>>> import numpy as np
>>> np.set_printoptions(precision=2, suppress=True, linewidth=120, sign=" ")
>>> K = np.load("sample13.npy")
>>> print(K)
[[ 0. -3.  0.  0.  0.  0.  0.]
 [-3.  2. -3.  0.  0.  0.  0.]
 [ 0. -3. -1. -3.  0.  0.  0.]
 [ 0.  0. -3.  3. -3.  0.  0.]
 [ 0.  0.  0. -3. -2. -3.  0.]
 [ 0.  0.  0.  0. -3.  3. -3.]
 [ 0.  0.  0.  0.  0. -3.  1.]]
>>> ev, vecs = np.linalg.eigvalsh(K)
Traceback (most recent call last):
  File "<python-input-4>", line 1, in <module>
    ev, vecs = np.linalg.eigvalsh(K)
    ^^^^^^^^
ValueError: too many values to unpack (expected 2)
>>> ev, vecs = np.linalg.eigh(K)
>>> (ev > 1e-8).sum(), (ev < -1e-8).sum()
(np.int64(3), np.int64(4))
>>> print(np.abs(vecs[:, -1]))
[ 0.13  0.29  0.33  0.56  0.37  0.51  0.27]
>>> np.round(vecs @ np.diag(ev) @ vecs.T, 2) + 0
array([[ 0., -3.,  0.,  0.,  0.,  0.,  0.],
       [-3.,  2., -3.,  0.,  0.,  0.,  0.],
       [ 0., -3., -1., -3.,  0.,  0.,  0.],
       [ 0.,  0., -3.,  3., -3.,  0.,  0.],
       [ 0.,  0.,  0., -3., -2., -3.,  0.],
       [ 0.,  0.,  0.,  0., -3.,  3., -3.],
       [ 0.,  0.,  0.,  0.,  0., -3.,  1.]])
>>> print(np.linalg.eigvalsh(K + 5 * np.eye(7)))
[-0.22  1.24  3.83  4.77  9.03 10.62 11.73]
>>> np.round(vecs.T @ vecs, 2) + 0
array([[ 1.,  0.,  0.,  0.,  0.,  0.,  0.],
       [ 0.,  1.,  0.,  0.,  0.,  0.,  0.],
       [ 0.,  0.,  1.,  0.,  0.,  0.,  0.],
       [ 0.,  0.,  0.,  1.,  0.,  0.,  0.],
       [ 0.,  0.,  0.,  0.,  1.,  0.,  0.],
       [ 0.,  0.,  0.,  0.,  0.,  1.,  0.],
       [ 0.,  0.,  0.,  0.,  0.,  0.,  1.]])
>>> np.linalg.svd(K, compute_uv=False)
array([ 6.73,  5.62,  5.22,  4.03,  3.76,  1.17,  0.23])
>>> np.round(vecs.T @ K @ vecs, 2) + 0
array([[-5.22,  0.  ,  0.  ,  0.  ,  0.  ,  0.  ,  0.  ],
       [ 0.  , -3.76,  0.  ,  0.  ,  0.  ,  0.  ,  0.  ],
       [ 0.  ,  0.  , -1.17,  0.  ,  0.  ,  0.  ,  0.  ],
       [ 0.  ,  0.  ,  0.  , -0.23,  0.  ,  0.  ,  0.  ],
       [ 0.  ,  0.  ,  0.  ,  0.  ,  4.03,  0.  ,  0.  ],
       [ 0.  ,  0.  ,  0.  ,  0.  ,  0.  ,  5.62,  0.  ],
       [ 0.  ,  0.  ,  0.  ,  0.  ,  0.  ,  0.  ,  6.73]])
>>> x = np.array([1, -2, 1, -1, -3, 2, -1])
>>> target = K @ x
>>> print(target)
[  6. -10.   8.   3.   3.  18.  -7.]
>>> np.linalg.solve(K, target)
array([ 1., -2.,  1., -1., -3.,  2., -1.])
>>> r0, v = K[4], K[1]
>>> r0 @ v
np.float64(0.0)
>>> pr = (r0 @ v) / (r0 @ r0) * r0
>>> pr
array([ 0.,  0.,  0., -0., -0., -0.,  0.])
>>> v - pr
array([-3.,  2., -3.,  0.,  0.,  0.,  0.])
>>> (v - pr) @ r0
np.float64(0.0)
>>> print(round(np.linalg.norm(r0 + v) ** 2 + np.linalg.norm(r0 - v) ** 2, 2))
88.0
>>> arr = np.array([[-3, 0, 0, 0, 0, 0, 0, 0],
...     [3, -1, 0, 0, 0, 0, 0, 0],
...     [2, 0, -1, 0, 0, 0, 0, 0],
...     [-3, -1, 1, 2, 0, 0, 0, 0],
...     [2, -2, -1, 2, 0, 0, 0, 0],
...     [1, -1, 1, -3, 2, 0, 0, 0],
...     [3, -3, -1, -3, 3, 3, 2, 0],
...     [1, -3, 0, 1, -3, 2, -3, -3]])
>>> arr
array([[-3,  0,  0,  0,  0,  0,  0,  0],
       [ 3, -1,  0,  0,  0,  0,  0,  0],
       [ 2,  0, -1,  0,  0,  0,  0,  0],
       [-3, -1,  1,  2,  0,  0,  0,  0],
       [ 2, -2, -1,  2,  0,  0,  0,  0],
       [ 1, -1,  1, -3,  2,  0,  0,  0],
       [ 3, -3, -1, -3,  3,  3,  2,  0],
       [ 1, -3,  0,  1, -3,  2, -3, -3]])
>>> # null space of dimension 1
>>> np.linalg.matrix_rank(arr, rtol=0.1)
np.int64(6)
>>> np.round(np.linalg.norm(arr, 2) / np.linalg.norm(arr), 2)
np.float64(0.68)
>>> [round(float(x), 2) for x in np.linalg.svd(arr, compute_uv=False)[:3]]
[8.59, 6.96, 4.53]
>>> r0 = np.array([2, 2, -1, -3, -3, -3, 0])
>>> other = K + np.outer(r0, np.eye(7)[4])
>>> np.linalg.matrix_rank(np.linalg.inv(other) - np.linalg.inv(K), tol=1e-8)
np.int64(1)
>>> print(np.linalg.matrix_rank(other - K))
1
>>> other
array([[ 0., -3.,  0.,  0.,  2.,  0.,  0.],
       [-3.,  2., -3.,  0.,  2.,  0.,  0.],
       [ 0., -3., -1., -3., -1.,  0.,  0.],
       [ 0.,  0., -3.,  3., -6.,  0.,  0.],
       [ 0.,  0.,  0., -3., -5., -3.,  0.],
       [ 0.,  0.,  0.,  0., -6.,  3., -3.],
       [ 0.,  0.,  0.,  0.,  0., -3.,  1.]])
>>> A = np.loadtxt("a.csv", delimiter=",")
>>> print(A)
[[ 1.64 -2.04 -2.18  0.98 -0.59  1.59 -1.79  2.13 -0.02  1.16]
 [ 0.46  1.04 -0.42  0.13 -0.59 -0.22 -0.11  0.86 -0.13 -0.38]
 [ 1.12 -1.86 -1.3   0.87 -0.26  1.29 -1.48  1.37 -0.12  0.93]
 [-0.85 -0.82  0.76 -0.11  0.47 -1.41  1.6  -0.8  -0.12 -0.88]
 [ 0.13  1.32  0.23  0.04 -0.55 -0.35 -0.44 -0.18 -0.4  -0.22]
 [-1.18  3.97  1.78 -1.05 -0.25 -2.47  2.51 -1.29 -0.04 -2.02]
 [-0.06  3.09  0.25 -0.61 -1.28 -0.48 -0.46 -0.93 -0.18 -0.09]
 [ 0.13  1.6  -0.15 -0.42 -0.49 -0.18  0.05  0.43  0.2  -0.29]
 [ 0.67 -1.48 -0.92  0.47 -0.31 -0.27 -0.45  0.73 -0.06  0.01]
 [ 1.79 -0.19 -2.22  0.77 -1.12  1.09 -1.34  2.75  0.    0.55]]
>>> rng = np.random.default_rng(189)
>>> other = A + rng.integers(-2, 3, (10, 6)) @ rng.integers(-2, 3, (6, 10))
>>> other
array([[ -2.36, -10.04,  -6.18,   2.98,   0.41,  -2.41,  -1.79,   2.13,   2.98,   3.16],
       [ -3.54,  10.04,   3.58,   6.13,   3.41,  -3.22,  -1.11,   0.86,   2.87,  -0.38],
       [  3.12,  -7.86,  -1.3 ,  -5.13,  -6.26, -13.71,   9.52,  -7.63,  10.88,  -1.07],
       [  5.15,   3.18,  -0.24, -11.11,  -0.53,  -4.41,   3.6 ,   1.2 ,  -0.12,   1.12],
       [  0.13,   2.32,   4.23,   4.04,  -2.55,  -2.35,  -3.44,  -0.18,   2.6 ,  -0.22],
       [ -1.18,  -0.03,  -8.22,  -3.05,   1.75,   1.53,   0.51,  -3.29,  -6.04,   1.98],
       [-10.06,   0.09,   7.25,  12.39,   1.72,   4.52,   6.54,  -2.93,   0.82, -10.09],
       [  8.13,  -5.4 ,  -3.15,  -5.42,  -8.49,  -0.18,  -5.95,  -0.57,  -0.8 ,   3.71],
       [ -1.33, -15.48,  -4.92,  -1.53,  -4.31,  -9.27,   8.55,  -6.27,   6.94,  -1.99],
       [  3.79,  -3.19,  -2.22,   2.77,  -6.12,   3.09,   2.66,  -6.25,  -1.  ,  -3.45]])
>>> np.round(np.linalg.svd(other - A, compute_uv=False), 2) + 0
array([ 34.69,  29.59,  20.1 ,  13.62,  11.79,   8.12,   0.  ,   0.  ,   0.  ,   0.  ])
>>> np.abs(other - A).sum(axis=1)
array([ 28.,  34.,  68.,  32.,  19.,  36.,  61.,  43.,  60.,  32.])
>>> other - A
array([[ -4.,  -8.,  -4.,   2.,   1.,  -4.,   0.,   0.,   3.,   2.],
       [ -4.,   9.,   4.,   6.,   4.,  -3.,  -1.,   0.,   3.,   0.],
       [  2.,  -6.,   0.,  -6.,  -6., -15.,  11.,  -9.,  11.,  -2.],
       [  6.,   4.,  -1., -11.,  -1.,  -3.,   2.,   2.,   0.,   2.],
       [  0.,   1.,   4.,   4.,  -2.,  -2.,  -3.,   0.,   3.,   0.],
       [  0.,  -4., -10.,  -2.,   2.,   4.,  -2.,  -2.,  -6.,   4.],
       [-10.,  -3.,   7.,  13.,   3.,   5.,   7.,  -2.,   1., -10.],
       [  8.,  -7.,  -3.,  -5.,  -8.,   0.,  -6.,  -1.,  -1.,   4.],
       [ -2., -14.,  -4.,  -2.,  -4.,  -9.,   9.,  -7.,   7.,  -2.],
       [  2.,  -3.,   0.,   2.,  -5.,   2.,   4.,  -9.,  -1.,  -4.]])
>>> Uu, s, Vh = np.linalg.svd(A, full_matrices=False)
>>> np.round(s / s[0], 2) + 0
array([ 1.  ,  0.5 ,  0.25,  0.12,  0.06,  0.03,  0.02,  0.01,  0.  ,  0.  ])
>>> print(np.abs(Uu[:, 0]).round(6).argmax())
5
>>> np.allclose(Uu * s @ Vh, A)
True
>>> lab = rng.permutation(10)
>>> print(lab)
[ 9  5  7  1  3  2  0  4  6  8]
>>> other = A[lab][:, lab]
>>> print(np.diag(other))
[ 0.55 -2.47  0.43  1.04 -0.11 -1.3   1.64 -0.55 -0.46 -0.06]
>>> np.sort(np.abs(np.linalg.eigvals(other)))
array([ 0.04,  0.13,  0.18,  0.31,  0.48,  0.6 ,  0.6 ,  1.39,  2.18,  2.18])
>>> Q, _ = np.linalg.qr(np.array([[0.3, -0.3, 0.5, 0.5],
...     [0.3, -0.3, -0.2, -0.5],
...     [0.7, 0.3, 1.2, 0.5],
...     [-0.1, 1.5, -0.2, -0.9]]))
>>> data = Q[:, :4]
>>> data
array([[-0.36, -0.16,  0.14,  0.91],
       [-0.36, -0.16, -0.92, -0.03],
       [-0.85,  0.27,  0.3 , -0.34],
       [ 0.12,  0.94, -0.22,  0.24]])
>>> x = np.array([3, 2, 0, 5])
>>> print(round(np.linalg.norm(x), 2), np.round(np.linalg.norm(data @ x), 2))
6.16 6.16
>>> print(round(float(np.linalg.det(data)), 2))
-1.0
>>> 4 - np.linalg.matrix_rank(data - np.eye(4), tol=1e-8)
np.int64(1)
>>> other = np.linalg.inv(data)
>>> (np.abs(other) > 1e-9).astype(int)
array([[ 1,  1,  1,  1],
       [ 1,  1,  1,  1],
       [ 1,  1,  1,  1],
       [ 1,  1,  1,  1]])
>>> np.linalg.det(data) * other
array([[ 0.36,  0.36,  0.85, -0.12],
       [ 0.16,  0.16, -0.27, -0.94],
       [-0.14,  0.92, -0.3 ,  0.22],
       [-0.91,  0.03,  0.34, -0.24]])
>>> print(round(np.linalg.cond(data), 2))
1.0
>>> print(np.allclose(other, data.T))
True
>>> np.round(data @ other, 2) + 0
array([[ 1.,  0.,  0.,  0.],
       [ 0.,  1.,  0.,  0.],
       [ 0.,  0.,  1.,  0.],
       [ 0.,  0.,  0.,  1.]])
>>> lab = rng.permutation(4)
>>> lab
array([ 1,  3,  2,  0])
>>> other = data[lab][:, lab]
>>> np.sort(np.abs(np.linalg.eigvals(other)))
array([ 1.,  1.,  1.,  1.])
>>> print(np.allclose(other, data))
False
>>> round(float(np.linalg.det(other)), 2), round(np.linalg.det(data[lab]), 2)
(-1.0, np.float64(-1.0))
>>> round(np.trace(other), 2)
np.float64(0.03)
>>> np.diag(other)
array([-0.16,  0.24,  0.3 , -0.36])
>>> cent = np.array([[3, 0, 3, 0, 0, 2, 3, 2], [3, 0, 0, 0, 1, 3, 2, 3]])
>>> F = rng.normal(size=(40, 2)) @ cent + np.array([0, -1, 1, 2, -3, -2, -1, -3])
>>> F
array([[  1.78,  -1.  ,   0.66,   2.  ,  -2.29,  -0.1 ,   0.07,  -1.1 ],
       [ -4.74,  -1.  ,  -1.96,   2.  ,  -3.59,  -5.75,  -5.14,  -6.75],
       [  1.95,  -1.  ,   4.71,   2.  ,  -3.59,  -1.29,   1.53,  -2.29],
       [  6.25,  -1.  ,   5.2 ,   2.  ,  -2.32,   2.85,   4.57,   1.85],
       [ -2.16,  -1.  ,  -1.47,   2.  ,  -2.9 ,  -3.33,  -3.26,  -4.33],
       [  3.64,  -1.  ,  -0.05,   2.  ,  -1.44,   1.99,   1.07,   0.99],
       [ -3.37,  -1.  ,  -2.72,   2.  ,  -2.88,  -4.13,  -4.49,  -5.13],
       [  2.02,  -1.  ,   3.13,   2.  ,  -3.04,  -0.69,   1.06,  -1.69],
       [  6.87,  -1.  ,   5.96,   2.  ,  -2.37,   3.21,   5.23,   2.21],
       [  3.64,  -1.  ,   5.7 ,   2.  ,  -3.35,   0.07,   3.  ,  -0.93],
       [  0.71,  -1.  ,  -1.06,   2.  ,  -2.08,  -0.6 ,  -1.21,  -1.6 ],
       [  3.86,  -1.  ,   0.92,   2.  ,  -1.69,   1.89,   1.55,   0.89],
       [-16.81,  -1.  ,  -9.18,   2.  ,  -5.21, -15.42, -15.6 , -16.42],
       [ -2.84,  -1.  ,  -1.04,   2.  ,  -3.27,  -4.16,  -3.57,  -5.16],
       [  0.38,  -1.  ,   2.38,   2.  ,  -3.34,  -2.08,  -0.29,  -3.08],
       [  8.62,  -1.  ,   7.05,   2.  ,  -2.14,   4.61,   6.76,   3.61],
       [ -2.95,  -1.  ,  -3.44,   2.  ,  -2.5 ,  -3.47,  -4.45,  -4.47],
       [  2.04,  -1.  ,   3.74,   2.  ,  -3.23,  -0.87,   1.27,  -1.87],
       [  1.49,  -1.  ,   0.78,   2.  ,  -2.43,  -0.43,  -0.08,  -1.43],
       [  2.27,  -1.  ,   1.92,   2.  ,  -2.55,  -0.04,   0.82,  -1.04],
       [  9.88,  -1.  ,   1.55,   2.  ,   0.11,   7.7 ,   5.77,   6.7 ],
       [ -1.01,  -1.  ,  -0.05,   2.  ,  -2.99,  -2.66,  -2.02,  -3.66],
       [ -2.5 ,  -1.  ,   1.44,   2.  ,  -3.98,  -4.65,  -2.52,  -5.65],
       [ -3.91,  -1.  ,  -0.59,   2.  ,  -3.77,  -5.38,  -4.14,  -6.38],
       [ -1.32,  -1.  ,  -2.65,   2.  ,  -2.22,  -2.1 ,  -3.09,  -3.1 ],
       [  3.21,  -1.  ,  -0.21,   2.  ,  -1.53,   1.61,   0.74,   0.61],
       [  0.25,  -1.  ,   0.71,   2.  ,  -2.82,  -1.65,  -0.93,  -2.65],
       [ -3.63,  -1.  ,  -2.66,   2.  ,  -2.99,  -4.41,  -4.64,  -5.41],
       [  2.3 ,  -1.  ,   0.04,   2.  ,  -1.91,   0.62,   0.21,  -0.38],
       [  0.79,  -1.  ,  -1.23,   2.  ,  -1.99,  -0.47,  -1.22,  -1.47],
       [  4.94,  -1.  ,   1.33,   2.  ,  -1.46,   2.83,   2.41,   1.83],
       [ -2.48,  -1.  ,   1.42,   2.  ,  -3.97,  -4.62,  -2.51,  -5.62],
       [  0.34,  -1.  ,   1.29,   2.  ,  -2.98,  -1.75,  -0.67,  -2.75],
       [ -0.31,  -1.  ,  -0.06,   2.  ,  -2.75,  -1.96,  -1.56,  -2.96],
       [ -4.53,  -1.  ,   1.91,   2.  ,  -4.81,  -6.84,  -3.72,  -7.84],
       [ -2.17,  -1.  ,  -0.13,   2.  ,  -3.35,  -3.79,  -2.82,  -4.79],
       [ -7.74,  -1.  ,  -3.5 ,   2.  ,  -4.08,  -8.24,  -7.66,  -9.24],
       [ -1.79,  -1.  ,   1.4 ,   2.  ,  -3.73,  -3.92,  -2.06,  -4.92],
       [  3.51,  -1.  ,   2.32,   2.  ,  -2.27,   1.07,   1.78,   0.07],
       [  5.08,  -1.  ,   3.52,   2.  ,  -2.15,   2.24,   3.23,   1.24]])
>>> np.linalg.lstsq(F[:-1].T, F[-1])[2]
np.int32(3)
